% python3 -q
>>> import numpy as np
>>> np.set_printoptions(suppress=True, linewidth=160)
>>> data = np.load("arr.npy")
>>> data
array([[ 0.2  ,  0.1  ,  1.2  ],
       [-0.2  ,  0.3  , -0.7  ],
       [ 0.338, -0.223,  1.14 ],
       [-0.2  ,  0.4  , -0.3  ]])
>>> # column 2 dominates
>>> round(np.log10(np.linalg.cond(data)))
2
>>> np.linalg.matrix_rank(data, rtol=0.1)
np.int64(2)
>>> np.linalg.cond(data) > 100
np.False_
>>> data @ data
Traceback (most recent call last):
  File "<python-input-8>", line 1, in <module>
    data @ data
    ~~~~~^~~~~~
ValueError: matmul: Input operand 1 has a mismatch in its core dimension 0, with gufunc signature (n?,k),(k,m?)->(n?,m?) (size 4 is different from 3)
>>> gram = data.T @ data
>>> np.round(np.diag(gram), 3)
array([0.234, 0.31 , 3.32 ])
>>> np.round(np.linalg.svd(data, compute_uv=False) ** 2, 3)
array([3.602, 0.259, 0.003])
>>> gram.round(3)
array([[ 0.234, -0.195,  0.825],
       [-0.195,  0.31 , -0.464],
       [ 0.825, -0.464,  3.32 ]])
>>> feats = np.minimum.outer(np.arange(1, 4), np.arange(1, 4)) * -1
>>> feats
array([[-1, -1, -1],
       [-1, -2, -2],
       [-1, -2, -3]])
>>> # symmetric
>>> np.round(feats.mean(axis=0), 3)
array([-1.   , -1.667, -2.   ])
>>> np.unravel_index(np.abs(feats).argmax(), feats.shape)
(np.int64(2), np.int64(2))
>>> feats.shape
(3, 3)
>>> round(float(np.linalg.norm(feats)), 3)
5.099
>>> np.abs(feats).max()
np.int64(3)
>>> feats.sum(axis=1)
array([-3, -5, -6])
>>> feats.sum(axis=0)
array([-3, -5, -6])
>>> np.count_nonzero(feats)
np.int64(9)
>>> np.zeros(3, 3)
Traceback (most recent call last):
  File "<python-input-24>", line 1, in <module>
    np.zeros(3, 3)
    ~~~~~~~~^^^^^^
TypeError: Cannot interpret '3' as a data type
>>> feats[:, 3]
Traceback (most recent call last):
  File "<python-input-25>", line 1, in <module>
    feats[:, 3]
    ~~~~~^^^^^^
IndexError: index 3 is out of bounds for axis 1 with size 3
>>> np.diff(feats, axis=0)
array([[ 0, -1, -1],
       [ 0,  0, -1]])
>>> K = np.load("m.npy")
>>> K.round(3)
array([[ 0.054, -0.217, -0.054,  0.036],
       [-0.217,  0.867,  0.217, -0.145],
       [-0.054,  0.217,  0.054, -0.036],
       [ 0.036, -0.145, -0.036,  0.024]])
>>> # row 1 is much longer than the rest
>>> Uu, s, Vt = np.linalg.svd(K)
>>> s.round(3) + 0
array([1., 0., 0., 0.])
>>> other = Uu[:, :1] @ np.diag(s[:1]) @ Vt[:1]
>>> np.linalg.matrix_rank(K, rtol=0.05)
np.int64(1)
>>> round(np.linalg.norm(K - other, 2), 3), round(float(s[1]), 3)
(np.float64(0.0), 0.0)
>>> round(float(np.linalg.norm(K - other) / np.linalg.norm(K)), 3)
0.0
